% python3 -q
>>> import numpy as np
>>> np.set_printoptions(suppress=True, linewidth=140)
>>> F = np.load("w.npy")
>>> F
array([[6., 1., 1., 1., 1., 1., 1., 1., 1.],
       [1., 6., 1., 1., 1., 1., 1., 1., 1.],
       [1., 1., 6., 1., 1., 1., 1., 1., 1.],
       [1., 1., 1., 6., 1., 1., 1., 1., 1.],
       [1., 1., 1., 1., 6., 1., 1., 1., 1.],
       [1., 1., 1., 1., 1., 6., 1., 1., 1.],
       [1., 1., 1., 1., 1., 1., 6., 1., 1.],
       [1., 1., 1., 1., 1., 1., 1., 6., 1.],
       [1., 1., 1., 1., 1., 1., 1., 1., 6.]])
>>> # equal to its transpose
>>> vec = np.array([-2, 2, 3, 1, -3, 1, -2, -2, 1])
>>> h = np.maximum(F @ vec, 0)
>>> F.T @ h
array([ 35.,  80., 105.,  55.,  35.,  55.,  35.,  35.,  55.])
>>> h
array([ 0.,  9., 14.,  4.,  0.,  4.,  0.,  0.,  4.])
>>> np.maximum(F @ (3 * vec), 0)
array([ 0., 27., 42., 12.,  0., 12.,  0.,  0., 12.])
>>> np.flatnonzero(h > 1e-9)
array([1, 2, 3, 5, 8])
>>> arr = np.loadtxt("test0.csv", delimiter=",")
>>> arr
array([[-3.,  1.,  0.,  0.,  0.,  0.,  0.,  0.,  0.],
       [ 0., -3.,  1.,  0.,  0.,  0.,  0.,  0.,  0.],
       [ 0.,  0., -3.,  1.,  0.,  0.,  0.,  0.,  0.],
       [ 0.,  0.,  0., -3.,  1.,  0.,  0.,  0.,  0.],
       [ 0.,  0.,  0.,  0., -3.,  1.,  0.,  0.,  0.],
       [ 0.,  0.,  0.,  0.,  0., -3.,  1.,  0.,  0.],
       [ 0.,  0.,  0.,  0.,  0.,  0., -3.,  1.,  0.],
       [ 0.,  0.,  0.,  0.,  0.,  0.,  0., -3.,  1.],
       [ 0.,  0.,  0.,  0.,  0.,  0.,  0.,  0., -3.]])
>>> # triangular: eigenvalues sit on the diagonal
>>> B = np.linalg.inv(arr)
>>> np.round(np.linalg.det(arr) * B, 2)
array([[6561., 2187.,  729.,  243.,   81.,   27.,    9.,    3.,    1.],
       [   0., 6561., 2187.,  729.,  243.,   81.,   27.,    9.,    3.],
       [   0.,    0., 6561., 2187.,  729.,  243.,   81.,   27.,    9.],
       [   0.,    0.,    0., 6561., 2187.,  729.,  243.,   81.,   27.],
       [   0.,    0.,    0.,    0., 6561., 2187.,  729.,  243.,   81.],
       [   0.,    0.,    0.,    0.,    0., 6561., 2187.,  729.,  243.],
       [   0.,    0.,    0.,    0.,    0.,    0., 6561., 2187.,  729.],
       [   0.,    0.,    0.,    0.,    0.,    0.,    0., 6561., 2187.],
       [   0.,    0.,    0.,    0.,    0.,    0.,    0.,    0., 6561.]])
>>> np.round(np.linalg.slogdet(arr)[0], 2)
np.float64(-1.0)
>>> round(np.linalg.det(arr) * np.linalg.det(B), 2)
np.float64(1.0)
>>> np.round(arr @ B, 2) + 0
array([[1., 0., 0., 0., 0., 0., 0., 0., 0.],
       [0., 1., 0., 0., 0., 0., 0., 0., 0.],
       [0., 0., 1., 0., 0., 0., 0., 0., 0.],
       [0., 0., 0., 1., 0., 0., 0., 0., 0.],
       [0., 0., 0., 0., 1., 0., 0., 0., 0.],
       [0., 0., 0., 0., 0., 1., 0., 0., 0.],
       [0., 0., 0., 0., 0., 0., 1., 0., 0.],
       [0., 0., 0., 0., 0., 0., 0., 1., 0.],
       [0., 0., 0., 0., 0., 0., 0., 0., 1.]])
